% python3 -q
>>> import numpy as np
>>> np.set_printoptions(suppress=True, linewidth=120)
>>> X = np.loadtxt("mat.csv", delimiter=",")
>>> X
array([[2., 1., 3., 2., 2., 3., 0.],
       [0., 3., 2., 1., 1., 0., 0.],
       [3., 3., 3., 0., 3., 3., 2.],
       [2., 3., 2., 0., 2., 0., 3.],
       [3., 3., 0., 1., 3., 3., 0.],
       [1., 2., 0., 1., 1., 0., 0.],
       [3., 2., 3., 3., 3., 2., 0.]])
>>> x0 = np.array([5, 4, -8, 4, 7, 3, 6])
>>> target = X @ x0
>>> target
array([21.,  7., 45., 38., 61., 24., 38.])
>>> np.round(np.linalg.solve(X, X[:, 2]), 1) + 0
array([0., 0., 1., 0., 0., 0., 0.])
>>> np.round(np.linalg.solve(X, target), 1)
array([ 5.,  4., -8.,  4.,  7.,  3.,  6.])
>>> np.round(np.linalg.solve(X, -1 * target), 1)
array([-5., -4.,  8., -4., -7., -3., -6.])
>>> np.round(np.linalg.solve(X, target + X[:, 0]), 1)
array([ 6.,  4., -8.,  4.,  7.,  3.,  6.])
>>> np.round(np.linalg.solve(X.T, X[6]), 1) + 0
array([0., 0., 0., 0., 0., 0., 1.])
>>> arr = np.loadtxt("test6.csv", delimiter=",")
>>> arr
array([[ 2.,  5.,  3., -4.,  5., -1.,  4., -4., -5.,  0.,  5., -1.,  3.,  4., -5.],
       [ 0.,  2.,  4.,  2., -2.,  4.,  4., -3., -2., -5., -4.,  3., -3., -5., -2.],
       [ 0.,  0., -3., -3., -1.,  4.,  3., -4.,  5.,  0., -5.,  4.,  3., -3.,  2.],
       [ 0.,  0.,  0., -3., -4.,  4., -4.,  3.,  3.,  2.,  3.,  0.,  0., -5.,  4.],
       [ 0.,  0.,  0.,  0., -3., -2.,  4., -1.,  5.,  1.,  5., -2.,  5., -3.,  4.],
       [ 0.,  0.,  0.,  0.,  0.,  2.,  1.,  4.,  0.,  2.,  0., -2., -5., -2.,  0.],
       [ 0.,  0.,  0.,  0.,  0.,  0.,  5., -2.,  4.,  0.,  2.,  3., -4.,  3.,  5.],
       [ 0.,  0.,  0.,  0.,  0.,  0.,  0.,  3., -1., -4.,  4.,  1., -1., -2.,  0.],
       [ 0.,  0.,  0.,  0.,  0.,  0.,  0.,  0., -4., -1.,  0.,  3.,  0.,  0.,  1.],
       [ 0.,  0.,  0.,  0.,  0.,  0.,  0.,  0.,  0., -3., -3., -3., -1.,  1., -3.],
       [ 0.,  0.,  0.,  0.,  0.,  0.,  0.,  0.,  0.,  0.,  5.,  4.,  3.,  1.,  0.],
       [ 0.,  0.,  0.,  0.,  0.,  0.,  0.,  0.,  0.,  0.,  0., -5.,  5., -5.,  2.],
       [ 0.,  0.,  0.,  0.,  0.,  0.,  0.,  0.,  0.,  0.,  0.,  0.,  0.,  5., -4.],
       [ 0.,  0.,  0.,  0.,  0.,  0.,  0.,  0.,  0.,  0.,  0.,  0.,  0., -4., -3.],
       [ 0.,  0.,  0.,  0.,  0.,  0.,  0.,  0.,  0.,  0.,  0.,  0.,  0.,  0.,  1.]])
>>> # triangular: eigenvalues sit on the diagonal
>>> np.allclose(arr, arr.T)
False
>>> print(np.round(np.sort(np.abs(np.linalg.eigvals(arr))), 1))
[0. 1. 2. 2. 2. 3. 3. 3. 3. 3. 4. 4. 5. 5. 5.]
>>> np.trace(arr)
np.float64(-5.0)
>>> print(round(float(np.linalg.det(arr)), 1))
0.0
>>> np.round(np.abs(np.linalg.eigvals(arr)).max(), 1)
np.float64(5.0)
>>> other = arr / np.sqrt((arr ** 2).mean(axis=1, keepdims=True))
>>> np.round(np.linalg.norm(other, axis=1), 1)
array([3.9, 3.9, 3.9, 3.9, 3.9, 3.9, 3.9, 3.9, 3.9, 3.9, 3.9, 3.9, 3.9, 3.9, 3.9])
>>> other[9].round(1)
array([ 0. ,  0. ,  0. ,  0. ,  0. ,  0. ,  0. ,  0. ,  0. , -1.9, -1.9, -1.9, -0.6,  0.6, -1.9])
